>>> import numpy as np
>>> from numpy import linalg as LA
>>> np.set_printoptions(suppress=True, linewidth=200)
>>> W0 = np.load("layer7.npy")
>>> W0
array([[ -4.9,   5.4,   3.7, -11. ,  10.2,  -7.4,  -3.9,   2.6,  11.7,  -9.4,   9.3],
       [ -2.4,   3. ,   1.9,  -5. ,   5.1,  -3.3,  -1.9,   1.6,   5.7,  -4. ,   4.7],
       [ -4.1,   4.8,   3.2,  -8.5,   8.5,  -6.2,  -3.4,   2.2,   9.6,  -6.9,   7.2],
       [ -2.3,   1.5,   1.1,  -3.4,   3.6,  -3. ,  -1.6,   1. ,   4. ,  -2.9,   2.9],
       [  6.3,  -6. ,  -4.5,  12.9, -12.3,   9.2,   4.6,  -3.7, -14.2,  11. , -10.5],
       [ -5.1,   5.5,   3.5,  -9.9,  10.1,  -7. ,  -3.5,   2.3,  10.7,  -7.9,   8.9],
       [  1.3,  -1.5,  -0.6,   2.8,  -3.3,   2.3,   0.7,  -0.9,  -3.4,   2.5,  -2.7],
       [  5.6,  -5.3,  -3.8,  11.2, -10.7,   8.3,   4.3,  -2.7, -12.3,  10.1,  -9.5],
       [ -3. ,   3.1,   2.7,  -6.9,   6.7,  -4.8,  -2.4,   2. ,   7.8,  -5.9,   6.1],
       [ -3.5,   3.2,   2.3,  -7.3,   7.6,  -4.8,  -2.6,   2.1,   7.9,  -6.5,   5.7],
       [  2.2,  -1.9,  -1.5,   4.4,  -4.1,   3.2,   1.4,  -0.8,  -4.6,   3.4,  -3.5],
       [  3.1,  -2.6,  -1.6,   5.7,  -5.9,   4.2,   2. ,  -1.8,  -6.8,   5. ,  -5.3],
       [ -2.4,   2.8,   1.6,  -5.6,   5.7,  -3.9,  -2.1,   1. ,   6.1,  -4.9,   4.5],
       [ -1.3,   0.9,   0.7,  -2.4,   2.1,  -1.4,  -0.6,   0.1,   2.5,  -1.6,   1.7],
       [  0. ,   0.3,   0. ,  -0.5,   0.2,  -0.4,   0. ,   0.4,  -0.2,  -0.1,   0.3],
       [  2.5,  -2.5,  -1.9,   5. ,  -5. ,   3.7,   1.7,  -1.8,  -6.1,   4.6,  -4.1],
       [  4.6,  -4.5,  -3.5,   8.8,  -9.2,   6.8,   3.9,  -2.1, -10.2,   8.2,  -8.1],
       [  2.2,  -1.9,  -1.5,   3.3,  -3. ,   2.6,   1.4,  -1. ,  -3.8,   3.4,  -2.2],
       [  8.3,  -8.4,  -6.2,  17. , -16.9,  12.6,   6.7,  -4.1, -18.9,  14.9, -14.4],
       [ -5.8,   6.5,   4.8, -12.7,  12.6,  -9.4,  -5.1,   3.2,  14.2, -11. ,  11.2],
       [  0.5,  -0.1,  -0.3,   0.9,  -1. ,   0.6,   0.5,   0. ,  -0.8,   0.8,  -0.3],
       [  0. ,  -0.3,  -0.1,   1.2,  -0.8,   0.7,  -0.3,  -0.3,  -0.9,   1.1,  -1.2],
       [ -5.2,   4.8,   3.8, -10.2,  10.1,  -7.7,  -3.8,   2.6,  11.6,  -9. ,   9.4],
       [ -7.8,   7.5,   5.3, -15. ,  15.1, -11.7,  -5.7,   4.1,  17.4, -13.7,  13.4],
       [  2.4,  -2.5,  -1.5,   5.6,  -5. ,   4. ,   1.6,  -0.7,  -5.1,   4.5,  -4.7],
       [  5.2,  -5.2,  -3.8,   9.8, -10. ,   7.5,   3.8,  -2.6, -11. ,   9. ,  -8.3],
       [  2.7,  -2.1,  -2.4,   4.8,  -4.7,   3.7,   2.4,  -0.9,  -6.2,   4.1,  -4.5],
       [ -0.7,   1.3,   0.5,  -1.9,   2. ,  -2.1,  -0.8,   0.9,   2.2,  -2. ,   1.5],
       [ -1.8,   1.9,   1.6,  -3.2,   3.9,  -2.6,  -1.1,   1.1,   3.7,  -3.3,   3.3],
       [ -3.8,   3.4,   2.5,  -7.6,   7. ,  -5.3,  -3.3,   1.7,   8.2,  -6.3,   6.4],
       [  3.3,  -3.3,  -2.3,   6.3,  -7. ,   4.9,   2.1,  -2. ,  -7. ,   5.8,  -5.6],
       [  1.2,  -1.2,  -0.6,   2.4,  -2.2,   1.7,   0.9,  -0.3,  -3.2,   2. ,  -2.7],
       [  1.6,  -1.8,  -1.2,   3.1,  -3.4,   1.9,   1.2,  -0.7,  -3.8,   3.2,  -2.6],
       [  6.6,  -6. ,  -4.2,  12.1, -12.2,   9. ,   4.7,  -3.1, -14.3,  10.6, -10.4],
       [  8.2,  -8.3,  -6.2,  16.9, -16.7,  12.1,   6.6,  -4.7, -19. ,  14.2, -14.4],
       [-10.7,  11. ,   8. , -21.5,  21.8, -17. ,  -8.3,   5.5,  23.8, -18.6,  18.8],
       [ -3.1,   2.7,   1.8,  -6.2,   5.9,  -4.6,  -2.2,   1.7,   6.8,  -5.8,   5. ]])
>>> d = LA.norm(W0[:, None] - W0[None], axis=-1)
>>> np.flatnonzero(d[31] < d.mean() / 2)
array([ 6, 10, 11, 13, 14, 15, 17, 20, 21, 24, 26, 27, 30, 31, 32])
>>> d[31].round(6).argsort(kind="stable")[:4]
array([31,  6, 32, 17])
>>> d[:5, :5].round(1)
array([[ 0. , 13.6,  5.2, 17.3, 57.2],
       [13.6,  0. ,  8.5,  3.9, 43.6],
       [ 5.2,  8.5,  0. , 12.2, 52.1],
       [17.3,  3.9, 12.2,  0. , 39.9],
       [57.2, 43.6, 52.1, 39.9,  0. ]])
>>> round(np.log10(LA.cond(W0)))
2
>>> [round(float(x), 1) for x in LA.svd(W0, compute_uv=False)[:3]]
[133.9, 2.2, 2.1]
>>> np.round(LA.norm(W0, 2) / LA.norm(W0), 1)
np.float64(1.0)
>>> rng = np.random.default_rng(27694)
>>> labels = rng.permutation(11)
>>> A2 = W0[:, labels] * rng.choice([-1, 1], 11)
>>> A2
array([[-11. ,   7.4,  -9.4,  -3.7,  10.2,  -4.9,  11.7,  -5.4,   9.3,   3.9,  -2.6],
       [ -5. ,   3.3,  -4. ,  -1.9,   5.1,  -2.4,   5.7,  -3. ,   4.7,   1.9,  -1.6],
       [ -8.5,   6.2,  -6.9,  -3.2,   8.5,  -4.1,   9.6,  -4.8,   7.2,   3.4,  -2.2],
       [ -3.4,   3. ,  -2.9,  -1.1,   3.6,  -2.3,   4. ,  -1.5,   2.9,   1.6,  -1. ],
       [ 12.9,  -9.2,  11. ,   4.5, -12.3,   6.3, -14.2,   6. , -10.5,  -4.6,   3.7],
       [ -9.9,   7. ,  -7.9,  -3.5,  10.1,  -5.1,  10.7,  -5.5,   8.9,   3.5,  -2.3],
       [  2.8,  -2.3,   2.5,   0.6,  -3.3,   1.3,  -3.4,   1.5,  -2.7,  -0.7,   0.9],
       [ 11.2,  -8.3,  10.1,   3.8, -10.7,   5.6, -12.3,   5.3,  -9.5,  -4.3,   2.7],
       [ -6.9,   4.8,  -5.9,  -2.7,   6.7,  -3. ,   7.8,  -3.1,   6.1,   2.4,  -2. ],
       [ -7.3,   4.8,  -6.5,  -2.3,   7.6,  -3.5,   7.9,  -3.2,   5.7,   2.6,  -2.1],
       [  4.4,  -3.2,   3.4,   1.5,  -4.1,   2.2,  -4.6,   1.9,  -3.5,  -1.4,   0.8],
       [  5.7,  -4.2,   5. ,   1.6,  -5.9,   3.1,  -6.8,   2.6,  -5.3,  -2. ,   1.8],
       [ -5.6,   3.9,  -4.9,  -1.6,   5.7,  -2.4,   6.1,  -2.8,   4.5,   2.1,  -1. ],
       [ -2.4,   1.4,  -1.6,  -0.7,   2.1,  -1.3,   2.5,  -0.9,   1.7,   0.6,  -0.1],
       [ -0.5,   0.4,  -0.1,  -0. ,   0.2,   0. ,  -0.2,  -0.3,   0.3,  -0. ,  -0.4],
       [  5. ,  -3.7,   4.6,   1.9,  -5. ,   2.5,  -6.1,   2.5,  -4.1,  -1.7,   1.8],
       [  8.8,  -6.8,   8.2,   3.5,  -9.2,   4.6, -10.2,   4.5,  -8.1,  -3.9,   2.1],
       [  3.3,  -2.6,   3.4,   1.5,  -3. ,   2.2,  -3.8,   1.9,  -2.2,  -1.4,   1. ],
       [ 17. , -12.6,  14.9,   6.2, -16.9,   8.3, -18.9,   8.4, -14.4,  -6.7,   4.1],
       [-12.7,   9.4, -11. ,  -4.8,  12.6,  -5.8,  14.2,  -6.5,  11.2,   5.1,  -3.2],
       [  0.9,  -0.6,   0.8,   0.3,  -1. ,   0.5,  -0.8,   0.1,  -0.3,  -0.5,  -0. ],
       [  1.2,  -0.7,   1.1,   0.1,  -0.8,   0. ,  -0.9,   0.3,  -1.2,   0.3,   0.3],
       [-10.2,   7.7,  -9. ,  -3.8,  10.1,  -5.2,  11.6,  -4.8,   9.4,   3.8,  -2.6],
       [-15. ,  11.7, -13.7,  -5.3,  15.1,  -7.8,  17.4,  -7.5,  13.4,   5.7,  -4.1],
       [  5.6,  -4. ,   4.5,   1.5,  -5. ,   2.4,  -5.1,   2.5,  -4.7,  -1.6,   0.7],
       [  9.8,  -7.5,   9. ,   3.8, -10. ,   5.2, -11. ,   5.2,  -8.3,  -3.8,   2.6],
       [  4.8,  -3.7,   4.1,   2.4,  -4.7,   2.7,  -6.2,   2.1,  -4.5,  -2.4,   0.9],
       [ -1.9,   2.1,  -2. ,  -0.5,   2. ,  -0.7,   2.2,  -1.3,   1.5,   0.8,  -0.9],
       [ -3.2,   2.6,  -3.3,  -1.6,   3.9,  -1.8,   3.7,  -1.9,   3.3,   1.1,  -1.1],
       [ -7.6,   5.3,  -6.3,  -2.5,   7. ,  -3.8,   8.2,  -3.4,   6.4,   3.3,  -1.7],
       [  6.3,  -4.9,   5.8,   2.3,  -7. ,   3.3,  -7. ,   3.3,  -5.6,  -2.1,   2. ],
       [  2.4,  -1.7,   2. ,   0.6,  -2.2,   1.2,  -3.2,   1.2,  -2.7,  -0.9,   0.3],
       [  3.1,  -1.9,   3.2,   1.2,  -3.4,   1.6,  -3.8,   1.8,  -2.6,  -1.2,   0.7],
       [ 12.1,  -9. ,  10.6,   4.2, -12.2,   6.6, -14.3,   6. , -10.4,  -4.7,   3.1],
       [ 16.9, -12.1,  14.2,   6.2, -16.7,   8.2, -19. ,   8.3, -14.4,  -6.6,   4.7],
       [-21.5,  17. , -18.6,  -8. ,  21.8, -10.7,  23.8, -11. ,  18.8,   8.3,  -5.5],
       [ -6.2,   4.6,  -5.8,  -1.8,   5.9,  -3.1,   6.8,  -2.7,   5. ,   2.2,  -1.7]])
>>> left, _, Vt = LA.svd(W0.T @ A2)
>>> np.round(left @ Vt, 1) + 0
array([[ 0.,  0.,  0.,  0.,  0.,  1.,  0.,  0.,  0.,  0.,  0.],
       [ 0.,  0.,  0.,  0.,  0.,  0.,  0., -1.,  0.,  0.,  0.],
       [ 0.,  0.,  0., -1.,  0.,  0.,  0.,  0.,  0.,  0.,  0.],
       [ 1.,  0.,  0.,  0.,  0.,  0.,  0.,  0.,  0.,  0.,  0.],
       [ 0.,  0.,  0.,  0.,  1.,  0.,  0.,  0.,  0.,  0.,  0.],
       [ 0., -1.,  0.,  0.,  0.,  0.,  0.,  0.,  0.,  0.,  0.],
       [ 0.,  0.,  0.,  0.,  0.,  0.,  0.,  0.,  0., -1.,  0.],
       [ 0.,  0.,  0.,  0.,  0.,  0.,  0.,  0.,  0.,  0., -1.],
       [ 0.,  0.,  0.,  0.,  0.,  0.,  1.,  0.,  0.,  0.,  0.],
       [ 0.,  0.,  1.,  0.,  0.,  0.,  0.,  0.,  0.,  0.,  0.],
       [ 0.,  0.,  0.,  0.,  0.,  0.,  0.,  0.,  1.,  0.,  0.]])
>>> labels
array([ 3,  5,  9,  2,  4,  0,  8,  1, 10,  6,  7])
